>>> import numpy as np
>>> import numpy.linalg as la
>>> np.set_printoptions(precision=2, suppress=True, linewidth=120)
>>> K = np.load("run15.npy")
>>> print(K)
[[ 0.29 -0.11 -0.43  0.08]
 [-0.11  0.33  0.02 -0.46]
 [-0.43  0.02  0.73  0.11]
 [ 0.08 -0.46  0.11  0.65]]
>>> # rank 2
>>> print(np.round(la.norm(K, 2) / la.norm(K), 2))
0.71
>>> print(la.matrix_rank(K, rtol=0.1))
2
>>> print(np.argsort(-la.norm(K, axis=0).round(6), kind="stable")[:3])
[2 3 1]
>>> rng = np.random.default_rng(53456)
>>> lab = rng.permutation(4)
>>> print(lab)
[2 0 1 3]
>>> Y = K[lab][:, lab]
>>> print(np.round(np.sort(np.abs(la.eigvals(Y))), 2) + 0)
[0. 0. 1. 1.]
>>> print(np.diag(Y))
[0.73 0.29 0.33 0.65]
>>> print(np.allclose(Y, K))
False
>>> print((K + K.T) / 2)
[[ 0.29 -0.11 -0.43  0.08]
 [-0.11  0.33  0.02 -0.46]
 [-0.43  0.02  0.73  0.11]
 [ 0.08 -0.46  0.11  0.65]]
>>> print(la.matrix_power(K, 3))
[[ 0.29 -0.11 -0.43  0.08]
 [-0.11  0.33  0.02 -0.46]
 [-0.43  0.02  0.73  0.11]
 [ 0.08 -0.46  0.11  0.65]]
>>> W0 = np.loadtxt("layer13.csv", delimiter=",")
>>> print(W0)
[[ 4.  3.  0.  0.]
 [ 3. -4.  0.  0.]
 [ 0.  0.  4.  3.]
 [ 0.  0.  3. -4.]]
>>> blk = np.stack([W0, 2 * W0, W0[::-1]])
>>> print(la.norm(blk, axis=(1, 2)))
[10. 20. 10.]
>>> print(la.det(blk))
[  625. 10000.   625.]
>>> print(blk.sum(axis=0))
[[ 12.   9.   3.  -4.]
 [  9. -12.   4.   3.]
 [  3.  -4.  12.   9.]
 [  4.   3.   9. -12.]]
>>> print(la.matrix_rank(blk))
[4 4 4]
>>> print(np.einsum("bij,cij->bc", blk, blk))
[[100. 200.   0.]
 [200. 400.   0.]
 [  0.   0. 100.]]
>>> Y = np.array([[8, 4], [-5, -8]])
>>> cent = np.array([[1, 2], [0, -1]])
>>> E = np.kron(Y, cent)
>>> print(E)
[[  8  16   4   8]
 [  0  -8   0  -4]
 [ -5 -10  -8 -16]
 [  0   5   0   8]]
>>> x0 = np.array([1, 4, -4, 3])
>>> y = E @ x0
>>> b, lr = np.zeros(4), 1 / la.norm(E, 2) ** 2
>>> for i in range(20):
...     b -= lr * E.T @ (E @ b - y)
...     if i % 5 == 0: print(i, round(la.norm(E @ b - y), 2))
... 
0 24.41
5 19.52
10 16.07
15 13.55
>>> print(round(float(la.cond(E)), 2))
20.75
>>> print(b)
[ 0.42  3.97 -0.59  1.87]
>>> Y = la.inv(E)
>>> print(la.det(E) * Y)
[[ 352.  704.  176.  352.]
 [  -0. -352.   -0. -176.]
 [-220. -440. -352. -704.]
 [   0.  220.    0.  352.]]
>>> print(round(la.cond(E), 2))
20.75
>>> M = np.load("dump.npy")
>>> print(M)
[[-5. -1.  2.]
 [ 0.  1. -2.]
 [ 0. -1.  1.]]
>>> def softmax(z):
...     e = np.exp(z - z.max(axis=-1, keepdims=True))
...     return e / e.sum(axis=-1, keepdims=True)
... 
>>> print(softmax(M[1]))
[0.26 0.71 0.04]
>>> print(softmax(M).sum(axis=1))
[1. 1. 1.]
>>> S = M @ M.T / np.sqrt(3)
>>> print(softmax(S).round(6).argmax(axis=1))
[0 1 0]
>>> print(np.round(softmax(S + np.triu(np.full(S.shape, -np.inf), 1)), 2) + 0)
[[1.   0.   0.  ]
 [0.   1.   0.  ]
 [0.63 0.02 0.35]]
>>> print(np.round(softmax(S), 2) + 0)
[[1.   0.   0.  ]
 [0.   0.99 0.01]
 [0.63 0.02 0.35]]
>>> lab = rng.permutation(3)
>>> print(lab)
[1 0 2]
>>> Y = M[lab][:, lab]
>>> print(np.diag(Y))
[ 1. -5.  1.]
>>> print(round(float(la.det(Y)), 2), np.round(la.det(M[lab]), 2))
5.0 -5.0
>>> print(np.sort(np.abs(la.eigvals(Y))))
[0.41 2.41 5.  ]
>>> arr = np.array([[1, 0, 2, 0, 2],
...     [2, 1, 0, 2, 0],
...     [0, 2, 1, 0, 2],
...     [2, 0, 2, 1, 0],
...     [0, 2, 0, 2, 1]])
>>> Y = la.inv(arr)
>>> print(np.round(la.inv(Y), 2) + 0)
[[1. 0. 2. 0. 2.]
 [2. 1. 0. 2. 0.]
 [0. 2. 1. 0. 2.]
 [2. 0. 2. 1. 0.]
 [0. 2. 0. 2. 1.]]
>>> print(round(float(la.det(arr) * la.det(Y)), 2))
1.0
>>> print(Y)
[[ 0.04  0.64  0.24 -0.16 -0.56]
 [-0.56  0.04  0.64  0.24 -0.16]
 [-0.16 -0.56  0.04  0.64  0.24]
 [ 0.24 -0.16 -0.56  0.04  0.64]
 [ 0.64  0.24 -0.16 -0.56  0.04]]
>>> print(la.det(arr) * Y)
[[  1.  16.   6.  -4. -14.]
 [-14.   1.  16.   6.  -4.]
 [ -4. -14.   1.  16.   6.]
 [  6.  -4. -14.   1.  16.]
 [ 16.   6.  -4. -14.   1.]]
>>> print((np.abs(Y) > 1e-9).astype(int))
[[1 1 1 1 1]
 [1 1 1 1 1]
 [1 1 1 1 1]
 [1 1 1 1 1]
 [1 1 1 1 1]]
>>> cent = np.array([[0, 2, 8, 0], [1, 7, 4, 4], [1, 9, 7, 2]])
>>> data = np.repeat(cent, 15 // 3, axis=0)
>>> data = data + 0.05 * rng.normal(size=data.shape)
>>> print(data.round(2) + 0)
[[ 0.06  2.09  8.05  0.01]
 [ 0.04  1.95  8.   -0.03]
 [-0.04  2.05  7.92  0.  ]
 [-0.06  2.    8.05  0.08]
 [ 0.    1.99  7.91 -0.01]
 [ 0.93  7.1   3.99  4.  ]
 [ 1.01  6.93  3.9   3.97]
 [ 1.02  7.01  3.99  3.94]
 [ 0.99  6.95  3.94  3.99]
 [ 1.01  7.06  4.05  4.07]
 [ 1.03  9.    7.03  2.08]
 [ 0.97  8.99  7.02  2.02]
 [ 1.    8.97  6.98  1.98]
 [ 0.99  8.94  7.04  2.05]
 [ 1.05  8.97  7.06  1.91]]
>>> print((E + E.T) / 2)
[[ 8.   8.  -0.5  4. ]
 [ 8.  -8.  -5.   0.5]
 [-0.5 -5.  -8.  -8. ]
 [ 4.   0.5 -8.   8. ]]
>>> print(E @ E)
[[44  0  0  0]
 [ 0 44  0  0]
 [ 0  0 44  0]
 [ 0  0  0 44]]
>>> print(np.sort(np.abs(la.eigvals(E))))
[6.63 6.63 6.63 6.63]
>>> print((E - E.T) / 2)
[[ 0.   8.   4.5  4. ]
 [-8.   0.   5.  -4.5]
 [-4.5 -5.   0.  -8. ]
 [-4.   4.5  8.   0. ]]
>>> print(round(float(np.abs(la.eigvals(E)).max()), 2))
6.63
>>> F = np.loadtxt("w.csv", delimiter=",")
>>> print(F)
[[ -0.03   0.24  -0.22]
 [ -3.12 -14.54  -5.68]
 [  3.6   19.7    8.01]]
>>> f, r1 = F[0], F[1]
>>> print(np.round(f @ f, 2))
0.11
>>> pr = (f @ r1) / (f @ f) * f
>>> print(np.round(la.norm(f + r1) ** 2 + la.norm(f - r1) ** 2, 2))
507.03
>>> print(r1 - pr)
[ -3.72  -9.72 -10.1 ]
>>> print(np.outer(f, r1))
[[ 0.09  0.44  0.17]
 [-0.75 -3.49 -1.36]
 [ 0.69  3.2   1.25]]
>>> print(pr)
[ 0.6  -4.82  4.42]
>>> print([round(float(x), 2) for x in la.svd(F, compute_uv=False)[:3]])
[26.8, 0.43, 0.28]
>>> print(np.round(la.norm(F, 2) / la.norm(F), 2))
1.0
>>> print(round(np.log10(la.cond(F))))
2
>>> lab = rng.permutation(3)
>>> Y = F[:, lab] * rng.choice([-1, 1], 3)
>>> print(Y)
[[  0.22  -0.03   0.24]
 [  5.68  -3.12 -14.54]
 [ -8.01   3.6   19.7 ]]
>>> Uu, _, VT = la.svd(F.T @ Y)
>>> print(np.round(la.lstsq(F, Y)[0], 2) + 0)
[[ 0.  1.  0.]
 [ 0.  0.  1.]
 [-1.  0.  0.]]
>>> print(lab)
[2 0 1]
>>> blk = np.stack([F, 4 * F, F[::-1]])
>>> print(la.det(blk))
[  3.23 206.97  -3.23]
>>> print(blk.sum(axis=0))
[[  3.45  20.9    6.91]
 [-18.72 -87.24 -34.08]
 [ 17.97  98.74  39.83]]
>>> print(blk.shape)
(3, 3, 3)
>>> mat = np.load("a.npy")
>>> print(mat)
[[4 2 4]
 [2 5 6]
 [4 6 8]]
>>> Uu, s, VT = la.svd(mat, full_matrices=False)
>>> print(Uu.shape, s.shape, VT.shape)
(3, 3) (3,) (3, 3)
>>> print(np.abs(Uu[:, 0]).round(6).argmax())
2
>>> print(np.cumsum(s ** 2) / np.sum(s ** 2))
[0.97 1.   1.  ]
>>> print(np.round(VT @ VT.T, 2) + 0)
[[1. 0. 0.]
 [0. 1. 0.]
 [0. 0. 1.]]
>>> print(np.round(s / s[0], 2) + 0)
[1.   0.17 0.  ]
>>> print(np.round(Uu.T @ mat @ VT.T, 2) + 0)
[[14.52  0.    0.  ]
 [ 0.    2.48  0.  ]
 [ 0.    0.    0.  ]]
